% ipython --no-banner

In [1]: import numpy as np

In [2]: np.set_printoptions(precision=2, suppress=True, linewidth=200, legacy="1.25")

In [3]: A = np.array([[-1.0, 0.0, 0.0], [0.0, -1.0, 0.0], [0.0, 0.0, 1.0]])

In [4]: rng = np.random.default_rng(321)

In [5]: labels = rng.permutation(3)

In [6]: labels
Out[6]: array([2, 0, 1])

In [7]: out = A[labels][:, labels]

In [8]: round(np.linalg.det(out), 2), np.round(np.linalg.det(A[labels]), 2)
Out[8]: (1.0, 1.0)

In [9]: out
Out[9]: 
array([[ 1.,  0.,  0.],
       [ 0., -1.,  0.],
       [ 0.,  0., -1.]])

In [10]: out = np.array([[-3, 3], [2, -1], [3, 2]])

In [11]: mat = np.block([[np.zeros((3, 3)), out], [out.T, np.zeros((2, 2))]])

In [12]: mat
Out[12]: 
array([[ 0.,  0.,  0., -3.,  3.],
       [ 0.,  0.,  0.,  2., -1.],
       [ 0.,  0.,  0.,  3.,  2.],
       [-3.,  2.,  3.,  0.,  0.],
       [ 3., -1.,  2.,  0.,  0.]])

In [13]: mat @ mat
Out[13]: 
array([[18., -9., -3.,  0.,  0.],
       [-9.,  5.,  4.,  0.,  0.],
       [-3.,  4., 13.,  0.,  0.],
       [ 0.,  0.,  0., 22., -5.],
       [ 0.,  0.,  0., -5., 14.]])

In [14]: np.allclose(mat, mat.T)
Out[14]: True

In [15]: round(np.abs(np.linalg.eigvals(mat)).max(), 2)
Out[15]: 4.94

In [16]: G = mat.T @ mat

In [17]: np.linalg.matrix_rank(G)
Out[17]: 4

In [18]: G
Out[18]: 
array([[18., -9., -3.,  0.,  0.],
       [-9.,  5.,  4.,  0.,  0.],
       [-3.,  4., 13.,  0.,  0.],
       [ 0.,  0.,  0., 22., -5.],
       [ 0.,  0.,  0., -5., 14.]])

In [19]: np.trace(G), (mat ** 2).sum()
Out[19]: (72.0, 72.0)

In [20]: np.round(np.linalg.eigvalsh(G)[::-1], 2) + 0
Out[20]: array([24.4, 24.4, 11.6, 11.6,  0. ])
